$ ipython --no-banner

In [1]: import numpy as np

In [2]: np.set_printoptions(precision=1, suppress=True, linewidth=200)

In [3]: W0 = np.array([[-3, 2, 1],
   ...:     [-3, -2, 4],
   ...:     [-1, 1, 3],
   ...:     [1, -2, 1],
   ...:     [6, -5, 6],
   ...:     [6, -2, 10],
   ...:     [9, 3, 11],
   ...:     [6, 3, 6],
   ...:     [10, 8, 1],
   ...:     [10, 3, 3],
   ...:     [11, 6, -1],
   ...:     [12, 1, 0],
   ...:     [8, -4, -1],
   ...:     [8, 0, -3],
   ...:     [13, 3, -4],
   ...:     [16, 7, -1],
   ...:     [14, 9, 0],
   ...:     [14, 14, 5],
   ...:     [12, 15, 10]])

In [4]: idx = W0[:, 0] > np.median(W0[:, 0])

In [5]: u = W0[idx].mean(axis=0) - W0[~idx].mean(axis=0)

In [6]: u
Out[6]: array([ 8.7,  7.9, -2.4])

In [7]: out = W0 / np.linalg.norm(W0, axis=1, keepdims=True)

In [8]: gram = out @ out.T

In [9]: np.linalg.norm(out, axis=1)
Out[9]: array([1., 1., 1., 1., 1., 1., 1., 1., 1., 1., 1., 1., 1., 1., 1., 1., 1., 1., 1.])

In [10]: Xc = (W0 - W0.mean(axis=0)) / W0.std(axis=0)

In [11]: Xc.std(axis=0)
Out[11]: array([1., 1., 1.])

In [12]: np.argwhere(np.abs(Xc) > 2)
Out[12]: 
array([[17,  1],
       [18,  1]])

In [13]: beta = np.linalg.lstsq(np.delete(Xc, 2, axis=1), Xc[:, 2])[0]

In [14]: beta
Out[14]: array([-0.3,  0.3])

In [15]: np.abs(beta).argmax()
Out[15]: np.int64(0)

In [16]: gram = np.cov(W0, rowvar=False)

In [17]: gram
Out[17]: 
array([[33. , 18.8, -3.7],
       [18.8, 30.9,  2.8],
       [-3.7,  2.8, 19.2]])

In [18]: print(np.argsort(-W0.std(axis=0).round(6), kind="stable"))
[0 1 2]

In [19]: print(np.argwhere(np.triu(np.abs(np.corrcoef(W0.T)) > 0.8, 1)))
[]

In [20]: np.corrcoef(W0.T)
Out[20]: 
array([[ 1. ,  0.6, -0.1],
       [ 0.6,  1. ,  0.1],
       [-0.1,  0.1,  1. ]])

In [21]: round(np.corrcoef(W0[:, 2], W0[:, 1])[0, 1], 1)
Out[21]: np.float64(0.1)

In [22]: np.polyfit(W0[:, 2], W0[:, 1], 1)
Out[22]: array([0.1, 2.8])

In [23]: feats = np.array([[-3.0, 0.0, -2.0], [0.0, 0.0, -4.0], [0.0, -3.0, 2.0]])

In [24]: hat = np.triu(np.array([[4, 2, -4], [-1, -4, 4], [2, 1, 3]]), 1) + np.eye(3)

In [25]: out = hat @ feats @ np.linalg.inv(hat)

In [26]: out
Out[26]: 
array([[  -3.,   18., -102.],
       [   0.,  -12.,   52.],
       [   0.,   -3.,   14.]])

In [27]: np.round(np.linalg.det(out), 1)
Out[27]: np.float64(36.0)

In [28]: np.linalg.cond(out) > 100
Out[28]: np.True_

In [29]: vec = np.array([5, 1, 4])

In [30]: rhs = feats @ vec

In [31]: rhs
Out[31]: array([-23., -16.,   5.])

In [32]: np.linalg.solve(feats, feats[:, 2])
Out[32]: array([-0., -0.,  1.])

In [33]: print(np.linalg.solve(feats, rhs))
[5. 1. 4.]

In [34]: np.linalg.solve(feats.T, feats[1])
Out[34]: array([-0.,  1., -0.])

In [35]: print(np.linalg.solve(feats, 2 * rhs))
[10.  2.  8.]

In [36]: mat = np.load("mat.npy")

In [37]: mat
Out[37]: 
array([[ 1,  0,  0,  0],
       [ 0,  1,  0,  0],
       [-1,  1,  1,  0],
       [-2, -1, -1,  1]])

In [38]: # triangular, det is the product of the diagonal

In [39]: U, sigma, VT = np.linalg.svd(mat, full_matrices=False)

In [40]: sigma
Out[40]: array([2.8, 1.9, 0.7, 0.3])

In [41]: round(float(np.sqrt((sigma ** 2).sum())), 1), np.round(np.linalg.norm(mat), 1)
Out[41]: (3.5, np.float64(3.5))

In [42]: sigma / sigma[0]
Out[42]: array([1. , 0.7, 0.2, 0.1])

In [43]: U.shape, sigma.shape, VT.shape
Out[43]: ((4, 4), (4,), (4, 4))

In [44]: print(np.round(U.T @ mat @ VT.T, 1) + 0)
[[2.8 0.  0.  0. ]
 [0.  1.9 0.  0. ]
 [0.  0.  0.7 0. ]
 [0.  0.  0.  0.3]]

In [45]: np.abs(U[:, 0]).round(6).argmax()
Out[45]: np.int64(3)

In [46]: (sigma > 1e-8).sum()
Out[46]: np.int64(4)

In [47]: u = np.array([1, 3, 3])

In [48]: print(np.correlate(mat[2], mat[3], "full"))
[-1  2  1  0 -3 -2  0]

In [49]: print(np.cross(mat[2, :3], mat[3, :3]))
[ 0 -3  3]

In [50]: def softmax(z):
    ...:     e = np.exp(z - z.max(axis=-1, keepdims=True))
    ...:     return e / e.sum(axis=-1, keepdims=True)
    ...: 

In [51]: np.round(softmax(10 * mat[2]), 1) + 0
Out[51]: array([0. , 0.5, 0.5, 0. ])

In [52]: print(softmax(mat).sum(axis=1))
[1. 1. 1. 1.]

In [53]: softmax(mat[2] + -2)
Out[53]: array([0.1, 0.4, 0.4, 0.1])

In [54]: softmax(mat[2])
Out[54]: array([0.1, 0.4, 0.4, 0.1])

In [55]: scores = mat @ mat.T / np.sqrt(4)

In [56]: softmax(scores)[2] @ mat
Out[56]: array([-0.8,  0.7,  0.5,  0.1])

In [57]: np.round(softmax(scores + np.triu(np.full(scores.shape, -np.inf), 1)), 1) + 0
Out[57]: 
array([[1. , 0. , 0. , 0. ],
       [0.4, 0.6, 0. , 0. ],
       [0.1, 0.2, 0.7, 0. ],
       [0. , 0. , 0. , 0.9]])

In [58]: np.round(softmax(scores), 1) + 0
Out[58]: 
array([[0.5, 0.3, 0.2, 0.1],
       [0.2, 0.3, 0.3, 0.1],
       [0.1, 0.2, 0.6, 0.1],
       [0. , 0. , 0. , 0.9]])

In [59]: arr = np.load("arr.npy")

In [60]: arr
Out[60]: 
array([[ 1, -2,  4],
       [ 1, -1,  1],
       [ 1,  0,  0],
       [ 1,  1,  1]])

In [61]: softmax(arr[2])
Out[61]: array([0.6, 0.2, 0.2])

In [62]: np.round(softmax(10 * arr[2]), 1) + 0
Out[62]: array([1., 0., 0.])

In [63]: scores = arr @ arr.T / np.sqrt(3)

In [64]: np.round(softmax(scores), 1) + 0
Out[64]: 
array([[1. , 0. , 0. , 0. ],
       [0.9, 0.1, 0. , 0. ],
       [0.2, 0.2, 0.2, 0.2],
       [0.4, 0.1, 0.1, 0.4]])

In [65]: u, v = arr[3], arr[0]

In [66]: u @ v
Out[66]: np.int64(3)

In [67]: pr = (u @ v) / (u @ u) * u

In [68]: (v - pr) @ u
Out[68]: np.float64(0.0)

In [69]: np.outer(u, v)
Out[69]: 
array([[ 1, -2,  4],
       [ 1, -2,  4],
       [ 1, -2,  4]])

In [70]: round(np.linalg.norm(u + v) ** 2 + np.linalg.norm(u - v) ** 2, 1)
Out[70]: np.float64(48.0)

In [71]: v - pr
Out[71]: array([ 0., -3.,  3.])

In [72]: pr
Out[72]: array([1., 1., 1.])

In [73]: A = np.array([[-8, -3, 6, -7], [-6, 3, 1, 1], [3, 7, -9, 0]])

In [74]: A[:, 1] = -2 * A[:, 2]

In [75]: print(A)
[[ -8 -12   6  -7]
 [ -6  -2   1   1]
 [  3  18  -9   0]]

In [76]: np.round(np.linalg.norm(A[0], 1), 1), round(float(np.linalg.norm(A[0], np.inf)), 1)
Out[76]: (np.float64(33.0), 12.0)

In [77]: A[0] @ A[1]
Out[77]: np.int64(71)

In [78]: round(float(np.linalg.norm(A) ** 2 / np.linalg.norm(A, 2) ** 2), 1)
Out[78]: 1.1

In [79]: print(np.linalg.norm(A, axis=0))
[10.4 21.7 10.9  7.1]

In [80]: np.linalg.norm(A, axis=1)
Out[80]: array([17.1,  6.5, 20.3])

In [81]: print(np.round(np.linalg.norm(A[0] - A[1]), 1))
13.9

In [82]: U, sigma, VT = np.linalg.svd(A, full_matrices=False)

In [83]: U.shape, sigma.shape, VT.shape
Out[83]: ((3, 3), (3,), (3, 4))

In [84]: np.allclose(U * sigma @ VT, A)
Out[84]: True

In [85]: np.cumsum(sigma ** 2) / np.sum(sigma ** 2)
Out[85]: array([0.9, 1. , 1. ])

In [86]: np.round(VT @ VT.T, 1) + 0
Out[86]: 
array([[1., 0., 0.],
       [0., 1., 0.],
       [0., 0., 1.]])

In [87]: np.abs(VT[0])
Out[87]: array([0.3, 0.8, 0.4, 0.2])

In [88]: T = np.stack([feats, 3 * feats, feats[::-1]])

In [89]: print(T.shape)
(3, 3, 3)

In [90]: F = np.loadtxt("sample9.csv", delimiter=",")

In [91]: print(F)
[[ 6. -5. -2.  0.]
 [-5.  6.  0. -1.]
 [-2.  0.  3. -1.]
 [ 0. -1. -1.  5.]]

In [92]: softmax(F).sum(axis=1)
Out[92]: array([1., 1., 1., 1.])

In [93]: np.round(softmax(F[0] + 4), 1) + 0
Out[93]: array([1., 0., 0., 0.])

In [94]: print(np.round(softmax(10 * F[0]), 1) + 0)
[1. 0. 0. 0.]

In [95]: scores = F @ F.T / np.sqrt(4)

In [96]: np.round(softmax(scores)[0] @ F, 1) + 0
Out[96]: array([ 6., -5., -2.,  0.])

In [97]: vec = np.array([8, 8, 6])

In [98]: rhs = W0 @ vec

In [99]: print(np.linalg.solve(W0.T @ W0, W0.T @ rhs))
[8. 8. 6.]

In [100]: rng = np.random.default_rng(92)

In [101]: rhs = rhs + 0.3 * rng.normal(size=19)

In [102]: print(rhs)
[ -2.7 -16.3  17.6  -2.4  43.9  92.3 161.8 108.  149.9 121.9 129.9 104.4  26.2  45.9 103.6 177.7 183.9 253.9 276. ]

In [103]: beta, *_ = np.linalg.lstsq(W0, rhs)

In [104]: beta
Out[104]: array([8., 8., 6.])

In [105]: beta.round()
Out[105]: array([8., 8., 6.])

In [106]: round(np.linalg.norm(rhs - W0 @ beta), 1)
Out[106]: np.float64(1.2)

In [107]: print(np.round(np.linalg.eigvals(F), 1) + 0)
[11.4  0.   3.4  5.2]

In [108]: np.einsum("ii->", F)
Out[108]: np.float64(20.0)

In [109]: np.round(np.poly(F), 1) + 0
Out[109]: array([   1.,  -20.,  116., -203.,    0.])

In [110]: np.round(np.trace(np.linalg.pinv(F) @ F), 1)
Out[110]: np.float64(3.0)

In [111]: np.round(F @ np.linalg.pinv(F) @ F, 1) + 0
Out[111]: 
array([[ 6., -5., -2.,  0.],
       [-5.,  6.,  0., -1.],
       [-2.,  0.,  3., -1.],
       [ 0., -1., -1.,  5.]])

In [112]: np.unique(F.round(6), axis=0).shape
Out[112]: (4, 4)

In [113]: data = np.load("dump.npy")

In [114]: data
Out[114]: 
array([[ 2.5, -5.8,  1.5,  0.3],
       [ 3.1, -3. ,  2.6, -3.1],
       [ 1.6, -6. ,  2.3,  0.3],
       [ 1.5, -0.3,  0.6, -2.7]])

In [115]: out = np.linalg.inv(data)

In [116]: print(round(np.linalg.cond(data), 1))
21.9

In [117]: np.round(data @ out, 1) + 0
Out[117]: 
array([[1., 0., 0., 0.],
       [0., 1., 0., 0.],
       [0., 0., 1., 0.],
       [0., 0., 0., 1.]])

In [118]: np.linalg.det(data) * out
Out[118]: 
array([[-14.2, -11.8,  18.9,  14. ],
       [ -0.3,  -9.6,   7.9,  11.8],
       [  9.8, -15.6,  -2.6,  18.7],
       [ -5.7,  -8.9,   9. ,  18.3]])

In [119]: J = np.load("m.npy")

In [120]: J
Out[120]: 
array([[-1.,  2.,  5.],
       [ 0.,  3.,  1.],
       [ 0.,  0.,  2.]])

In [121]: np.round(np.abs(np.linalg.eigvals(J)).max(), 1)
Out[121]: np.float64(3.0)

In [122]: np.sort(np.abs(np.linalg.eigvals(J)))
Out[122]: array([1., 2., 3.])

In [123]: np.linalg.matrix_power(J, 3)
Out[123]: 
array([[-1., 14., 23.],
       [ 0., 27., 19.],
       [ 0.,  0.,  8.]])

In [124]: O, Rm = np.linalg.qr(J)

In [125]: print(abs(Rm[0, 0]), round(np.linalg.norm(J[:, 0]), 1))
1.0 1.0

In [126]: O.T @ O
Out[126]: 
array([[1., 0., 0.],
       [0., 1., 0.],
       [0., 0., 1.]])

In [127]: out = J / np.sqrt((J ** 2).mean(axis=1, keepdims=True))

In [128]: J - J.mean(axis=1, keepdims=True)
Out[128]: 
array([[-3. ,  0. ,  3. ],
       [-1.3,  1.7, -0.3],
       [-0.7, -0.7,  1.3]])

In [129]: J.shape
Out[129]: (3, 3)

In [130]: J.mean(axis=0)
Out[130]: array([-0.3,  1.7,  2.7])

In [131]: print(np.unravel_index(np.abs(J).argmax(), J.shape))
(np.int64(0), np.int64(2))

In [132]: np.diff(J, axis=0)
Out[132]: 
array([[ 1.,  1., -4.],
       [ 0., -3.,  1.]])

In [133]: print(np.abs(J).max())
5.0
